In [1]: import numpy as np

In [2]: from numpy import linalg as LA

In [3]: np.set_printoptions(precision=2, suppress=True, linewidth=100)

In [4]: def rnd(a):
   ...:     return np.round(a, 2) + 0
   ...: 

In [5]: A2 = np.array([[1, 1], [1, -1]])

In [6]: rng = np.random.default_rng(711399)

In [7]: M = np.kron(A2, np.kron(A2, A2))[rng.permutation(8)][:6]

In [8]: print(M)
[[ 1 -1  1 -1 -1  1 -1  1]
 [ 1  1  1  1 -1 -1 -1 -1]
 [ 1  1 -1 -1 -1 -1  1  1]
 [ 1  1  1  1  1  1  1  1]
 [ 1 -1  1 -1  1 -1  1 -1]
 [ 1 -1 -1  1  1 -1 -1  1]]

In [9]: print(rnd(M.mean(axis=0)))
[ 1.    0.    0.33  0.    0.   -0.33  0.    0.33]

In [10]: print(LA.matrix_rank(M))
6

In [11]: print(M.sum(axis=0))
[ 6  0  2  0  0 -2  0  2]

In [12]: print(np.diff(M, axis=0))
[[ 0  2  0  2  0 -2  0 -2]
 [ 0  0 -2 -2  0  0  2  2]
 [ 0  0  2  2  2  2  0  0]
 [ 0 -2  0 -2  0 -2  0 -2]
 [ 0  0 -2  2  0  0 -2  2]]

In [13]: print(M.shape)
(6, 8)

In [14]: print(np.count_nonzero(M))
48

In [15]: print(np.unravel_index(np.abs(M).argmax(), M.shape))
(np.int64(0), np.int64(0))

In [16]: A2 = np.array([[1, 0, 0],
    ...:     [-3, -3, 2],
    ...:     [-2, -2, 0],
    ...:     [-2, 0, 1],
    ...:     [-2, 1, 0],
    ...:     [-3, -3, -3],
    ...:     [1, 2, -1],
    ...:     [-1, 2, -3]])

In [17]: print(M @ A2)
[[  1  -3  -8]
 [ -1  -7  10]
 [  7   5   0]
 [-11  -3  -4]
 [  7   5   2]
 [  3   9   0]]

In [18]: print(np.vstack([M, A2.T]).shape)
(9, 8)

In [19]: print(LA.matrix_rank(np.vstack([M, A2.T])))
8

In [20]: print(np.einsum("ij,ij->i", M, M))
[8 8 8 8 8 8]

In [21]: A2 = M + rng.integers(-2, 3, (6, 1)) @ rng.integers(-2, 3, (1, 8))

In [22]: print(A2)
[[ 1 -3  5  3 -1 -3 -3  1]
 [ 1  1  1  1 -1 -1 -1 -1]
 [ 1 -1  3  3 -1 -5 -1  1]
 [ 1  3 -3 -3  1  5  3  1]
 [ 1 -2  3  1  1 -3  0 -1]
 [ 1 -2  1  3  1 -3 -2  1]]

In [23]: print(LA.matrix_rank(A2 - M, tol=1e-8))
1

In [24]: print(np.abs(A2 - M).sum(axis=1))
[16  0 16 16  8  8]
